$ python3 -q
>>> import numpy as np
>>> np.set_printoptions(precision=2, suppress=True, linewidth=200)
>>> tidy = lambda a: np.round(a, 2) + 0
>>> m1 = np.loadtxt("case0.csv", delimiter=",")
>>> print(m1)
[[6.1 9.  7.  9.  3.  7.  3.  2.  5.  7.  0.  4.  6.  9.  3. ]
 [3.  5.1 2.  3.  6.  1.  2.  1.  5.  5.  9.  4.  8.  4.  1. ]
 [9.  4.  2.1 4.  2.  0.  6.  8.  8.  9.  0.  8.  4.  5.  9. ]
 [4.  8.  4.  7.1 5.  7.  1.  0.  8.  2.  8.  8.  5.  4.  9. ]
 [4.  2.  2.  0.  0.1 6.  0.  1.  8.  6.  2.  9.  8.  9.  2. ]
 [1.  1.  2.  7.  2.  6.1 3.  6.  0.  4.  8.  3.  1.  4.  7. ]
 [3.  4.  4.  2.  5.  3.  5.1 8.  1.  4.  5.  1.  4.  8.  7. ]
 [8.  0.  0.  3.  8.  1.  5.  3.1 1.  1.  5.  1.  3.  6.  2. ]
 [5.  4.  3.  4.  0.  5.  9.  0.  7.1 5.  9.  6.  4.  2.  7. ]
 [8.  8.  8.  6.  9.  2.  3.  9.  4.  8.1 7.  7.  9.  1.  2. ]
 [7.  1.  7.  0.  7.  0.  9.  6.  0.  7.  4.1 5.  5.  0.  3. ]
 [7.  7.  1.  9.  6.  2.  6.  7.  3.  3.  3.  5.1 5.  5.  8. ]
 [7.  4.  8.  3.  1.  1.  2.  3.  8.  8.  3.  9.  2.1 7.  0. ]
 [0.  8.  2.  1.  6.  9.  1.  0.  6.  6.  2.  6.  4.  3.1 3. ]
 [6.  9.  7.  9.  3.  7.  3.  2.  5.  7.  0.  4.  6.  9.  3.1]]
>>> np.linalg.cond(m1) > 100
np.True_
>>> [round(float(x), 2) for x in np.linalg.svd(m1, compute_uv=False)[:3]]
[69.98, 20.55, 16.6]
>>> tidy(np.linalg.norm(m1[12], 1)), tidy(np.linalg.norm(m1[12], np.inf))
(np.float64(66.1), np.float64(9.0))
>>> tidy(np.linalg.norm(m1, 2))
np.float64(69.98)
>>> print(tidy(np.linalg.norm(m1, "nuc")))
195.12
>>> tidy(np.linalg.norm(m1, 1)), tidy(np.linalg.norm(m1, np.inf))
(np.float64(82.1), np.float64(91.1))
>>> W1 = np.array([[6, -5, -3],
...     [-3, -8, 0],
...     [-8, -8, 6],
...     [8, 3, 4],
...     [-8, -7, -7],
...     [-6, 0, -7],
...     [7, 4, 8],
...     [-7, -2, 2],
...     [1, 2, -9],
...     [4, 6, -8],
...     [6, 1, -4],
...     [0, 9, 7],
...     [0, -9, 3],
...     [9, -6, -4],
...     [-9, 4, -8]])
>>> beta = np.array([-2, -2, 2])
>>> hid = np.maximum(m1 @ W1 + beta, 0)
>>> (hid > 0).astype(int)
array([[1, 0, 0],
       [1, 0, 0],
       [1, 1, 0],
       [0, 0, 0],
       [1, 0, 0],
       [1, 1, 0],
       [0, 0, 0],
       [1, 0, 0],
       [1, 1, 0],
       [0, 0, 0],
       [0, 0, 1],
       [1, 0, 0],
       [1, 0, 0],
       [0, 0, 0],
       [1, 0, 0]])
>>> tidy(hid)
array([[51.6,  0. ,  0. ],
       [67.7,  0. ,  0. ],
       [33.2, 22.2,  0. ],
       [ 0. ,  0. ,  0. ],
       [63.2,  0. ,  0. ],
       [ 4.4, 30. ,  0. ],
       [ 0. ,  0. ,  0. ],
       [84.3,  0. ,  0. ],
       [93.1, 52.2,  0. ],
       [ 0. ,  0. ,  0. ],
       [ 0. ,  0. , 11.6],
       [22. ,  0. ,  0. ],
       [88. ,  0. ,  0. ],
       [ 0. ,  0. ,  0. ],
       [50.1,  0. ,  0. ]])
>>> np.linalg.matrix_rank(hid)
np.int64(3)
>>> tidy((hid > 0).mean(axis=0))
array([0.67, 0.2 , 0.07])
>>> W2 = np.array([[1, 3], [0, 2], [2, 5]])
>>> tidy(hid @ W2)
array([[ 51.6, 154.8],
       [ 67.7, 203.1],
       [ 33.2, 144. ],
       [  0. ,   0. ],
       [ 63.2, 189.6],
       [  4.4,  73.2],
       [  0. ,   0. ],
       [ 84.3, 252.9],
       [ 93.1, 383.7],
       [  0. ,   0. ],
       [ 23.2,  58. ],
       [ 22. ,  66. ],
       [ 88. , 264. ],
       [  0. ,   0. ],
       [ 50.1, 150.3]])
>>> (hid @ W2).round(6).argmax(axis=1)
array([1, 1, 1, 0, 1, 1, 0, 1, 1, 0, 1, 1, 1, 0, 1])
>>> P = hid @ np.linalg.solve(hid.T @ hid, hid.T)
>>> tidy(np.diag(P))
array([0.09, 0.15, 0.12, 0.  , 0.13, 0.26, 0.  , 0.23, 0.68, 0.  , 1.  , 0.02, 0.25, 0.  , 0.08])
>>> Uu, sv, Vt = np.linalg.svd(m1)
>>> print(np.argmax(sv[:-1] / (sv[1:] + 1e-6)) + 1)
14
>>> A2 = Uu[:, :14] @ np.diag(sv[:14]) @ Vt[:14]
>>> tidy(np.linalg.norm(m1 - A2, 2)), tidy(sv[14])
(np.float64(0.02), np.float64(0.02))
>>> np.linalg.matrix_rank(m1, rtol=0.05)
np.int64(12)
>>> tidy(np.linalg.norm(m1 - A2) / np.linalg.norm(m1))
np.float64(0.0)
>>> A = np.loadtxt("m.csv", delimiter=",")
>>> A
array([[ 14.,   2.,   7.,   4.,  -2.,  -8.,   9.,   5.,  -9.,  -4.,  -8.],
       [  2.,  -6.,  11.,   4.,   9.,   2.,  15.,  -5.,   5.,   1.,  -2.],
       [  7.,  11., -18.,  -6.,   9.,  12.,   4.,  11.,   3.,  -8.,   2.],
       [  4.,   4.,  -6., -12.,   7.,  -3.,  -1.,   0.,   8.,  -8.,   4.],
       [ -2.,   9.,   9.,   7.,  -6.,  -1.,  -3., -18.,  -8., -10.,   6.],
       [ -8.,   2.,  12.,  -3.,  -1.,  -2.,   4.,  -2.,   6.,  -5.,   0.],
       [  9.,  15.,   4.,  -1.,  -3.,   4.,   0.,  -5.,   8.,   0.,  -4.],
       [  5.,  -5.,  11.,   0., -18.,  -2.,  -5.,  -4.,   8.,   7., -10.],
       [ -9.,   5.,   3.,   8.,  -8.,   6.,   8.,   8.,  10.,  10.,  16.],
       [ -4.,   1.,  -8.,  -8., -10.,  -5.,   0.,   7.,  10., -10.,   3.],
       [ -8.,  -2.,   2.,   4.,   6.,   0.,  -4., -10.,  16.,   3., -18.]])
>>> tidy(np.linalg.eigvalsh(A).min())
np.float64(-43.83)
>>> np.all(np.linalg.eigvalsh(A) > 0)
np.False_
